In [1]: import numpy as np

In [2]: np.set_printoptions(precision=3, suppress=True, linewidth=140)

In [3]: out = np.array([[3, 9, -3, -8, -1],
   ...:     [-4, 8, 6, 4, -7],
   ...:     [-5, 1, -1, -7, 4],
   ...:     [0, -8, -9, 7, 3],
   ...:     [-5, 6, 4, -2, -8]])

In [4]: out[-1] = out[0]

In [5]: M = out + 0.1 * np.eye(5)

In [6]: M
Out[6]: 
array([[ 3.1,  9. , -3. , -8. , -1. ],
       [-4. ,  8.1,  6. ,  4. , -7. ],
       [-5. ,  1. , -0.9, -7. ,  4. ],
       [ 0. , -8. , -9. ,  7.1,  3. ],
       [ 3. ,  9. , -3. , -8. , -0.9]])

In [7]: np.round(np.linalg.norm(M, 2) / np.linalg.norm(M), 3)
Out[7]: np.float64(0.759)

In [8]: np.abs(np.linalg.svd(M)[2][-1])
Out[8]: array([0.149, 0.431, 0.179, 0.381, 0.785])

In [9]: np.linalg.cond(M) > 100
Out[9]: np.True_

In [10]: np.linalg.matrix_rank(M, rtol=0.1)
Out[10]: np.int64(4)

In [11]: r0 = np.array([1, 5, 6, 1, 6])

In [12]: out = M + np.outer(r0, np.eye(5)[4])

In [13]: np.linalg.matrix_rank(np.linalg.inv(out) - np.linalg.inv(M), tol=1e-8)
Out[13]: np.int64(1)

In [14]: mat = np.loadtxt("mat.csv", delimiter=",")

In [15]: print(mat)
[[ -1.657   1.997  -2.361  10.494   0.11   -2.386  -3.399  -0.285   4.01   -2.095   1.394   0.804  -2.452  -0.937]
 [ -6.01    1.31   -1.968  -6.16   -4.503  -0.898  -1.94   -2.896  -3.05    0.076   1.993  -1.421   2.865  -1.236]
 [  3.875   1.065   6.4    -1.687   9.809   1.683  -1.399  -5.432  -0.025   4.64   -0.183   0.437   2.104   2.025]
 [ -3.028   1.167   1.081   6.124   0.216  -1.334  -5.38    1.361  -0.437   0.178  -0.349  -0.549   4.444  -0.041]
 [ -0.346   2.179   2.725  -0.863   5.632   0.307   2.345  -0.356   0.531   2.112   0.285  -1.625  -0.103   0.418]
 [  2.118   0.523   1.349   2.6     3.638   0.054   3.163   0.26   -3.329   0.942   3.01   -0.795 -10.219  -3.768]
 [  0.998   0.836  -1.555   5.243  -3.184   1.426   2.31   -2.475   2.558   1.897   1.373   1.358  -3.333  -3.559]
 [ -0.481  -0.517   5.723  -1.731  -1.164   1.998  -3.154   0.566   0.81    1.266  -2.023   1.147  -0.086   1.122]
 [  2.205  -1.197   0.111   3.057  -1.879   1.772  -5.816  -2.452  -3.658  -0.717  -0.661  -0.82    0.164   1.253]
 [ -1.764  -0.572   5.725  -4.221  -3.608   0.813   3.04   -2.132  -0.634  -4.029  -1.96    0.538   0.909  -0.406]
 [ -1.688  -4.251   3.793  -3.407  -3.634   0.952   0.543  -2.218   0.705   0.495  -0.966   1.606  -2.223  -1.514]
 [ -4.253   0.965  -6.909  -2.688   0.576   0.258  -3.159  -0.409  -2.999   0.71    1.605   2.961   3.445   3.34 ]
 [ -5.051   2.216   3.128  -2.079 -12.25    1.234   1.887  -3.676   0.422  -0.194   2.948   0.87   -2.62    8.061]
 [ -1.219   2.694   2.236  -4.624   0.508  -1.85    2.096   1.914  -1.334  -4.373  -0.404   2.54    4.212  -1.777]
 [ -2.499  -1.255   6.683   6.102   0.502   1.932   2.279  -0.364   0.653   1.411   0.087   0.487  -4.87    1.925]
 [ -0.235   0.628   3.543   1.438   1.822  -0.417   0.122  -2.281   0.887   2.743   3.01   -1.117   0.246  -0.764]
 [  1.815   0.896  -2.316   1.491  -1.683  -0.807   1.028  -1.887  -1.272  -1.455  -0.72    0.483  -0.636   4.301]
 [  3.427   0.772  -7.959  -3.372   1.675   1.874  -2.544  -1.19   -2.159   2.578  -0.492   1.114  -5.073  -0.264]
 [  0.491   1.494   1.154  -1.669  -0.358  -1.291  -1.586   0.812  -2.425  -1.41    2.928   0.972  -2.363   1.102]
 [  1.767   1.474  -0.452   0.243   7.672   0.142  -2.199   4.113   0.542   1.183  -2.347  -1.978   0.925  -2.159]
 [  0.965   0.31   -3.948  -1.049  -2.801  -1.718   2.546  -2.318   1.749  -0.691   0.5     0.492   0.671   1.637]
 [ -0.116  -0.709  14.127   6.031  -5.411  -0.02   -3.511   1.524  -3.656   7.68   -0.519  -0.188   3.787   1.801]
 [ -1.212  -0.126   2.539  -1.462  -7.147  -0.221   2.194   3.084  -3.433   0.106  -2.39    1.548   2.701   2.853]
 [  3.773  -0.566   0.031  -1.313   5.002   1.37    5.884   0.813  -0.323  -3.335   1.481  -2.943   1.501  -1.759]
 [  3.934  -1.976  -4.608   3.951   6.024  -0.905   6.408   1.73   -2.162  -0.449  -1.74   -1.255  -0.976   0.209]
 [ -2.313   1.691   3.858  -4.981   1.351   0.312   3.847   1.835  -0.448  -2.642   0.115   1.05   -3.029   0.787]
 [  0.08    0.008   4.489  -0.018  -4.31    1.367  -2.572  -3.63   -0.548  -5.019   2.197  -1.956   7.677  -3.149]
 [  1.434   1.544   3.835  -0.676   0.536  -0.002   3.05   -0.857  -0.146   0.604  -0.51   -1.188   4.298   0.247]
 [ -2.563  -1.197  -6.894   4.472  -0.052   0.165   7.289   1.996  -0.877  -4.092   0.09   -1.596   2.59    3.638]
 [ -5.123   2.231   5.947  -3.29   -3.133  -1.035  -2.795  -0.94   -0.361  -0.841   4.361  -1.476   0.522  -2.1  ]
 [ -3.28    1.837  -1.706   2.353   2.969   1.293  -1.848   2.936  -0.335   1.581   0.602  -1.505  -2.037   0.273]
 [  3.9     0.693  -6.137  -4.718  -0.049  -0.696  -2.351  -4.551  -1.211  -2.9    -3.415  -2.866   2.     -0.463]
 [ -1.265  -0.716   4.38   -1.873  -4.313   0.722   1.846  -0.377  -1.933  -0.877   0.566  -1.175  -0.67    5.368]
 [ -2.226  -0.116   6.844  -5.796  -0.55   -0.841   1.021   4.776   0.835  -1.619   0.172  -0.454  -4.802  -0.541]
 [ -0.209   2.012  -1.509  -0.895   3.704  -2.168   0.696   3.077  -1.476  -1.347  -1.414   0.663  -3.716   2.493]]

In [16]: out = np.linalg.invert(M)
Traceback (most recent call last):
  Cell In[16], line 1
    out = np.linalg.invert(M)
AttributeError: module 'numpy.linalg' has no attribute 'invert'


In [17]: out = np.linalg.inv(M)

In [18]: (np.abs(out) > 1e-9).astype(int)
Out[18]: 
array([[1, 1, 1, 1, 1],
       [1, 1, 1, 1, 1],
       [1, 1, 1, 1, 1],
       [1, 1, 1, 1, 1],
       [1, 1, 1, 1, 1]])

In [19]: np.round(np.linalg.det(M) * np.linalg.det(out), 3)
Out[19]: np.float64(1.0)
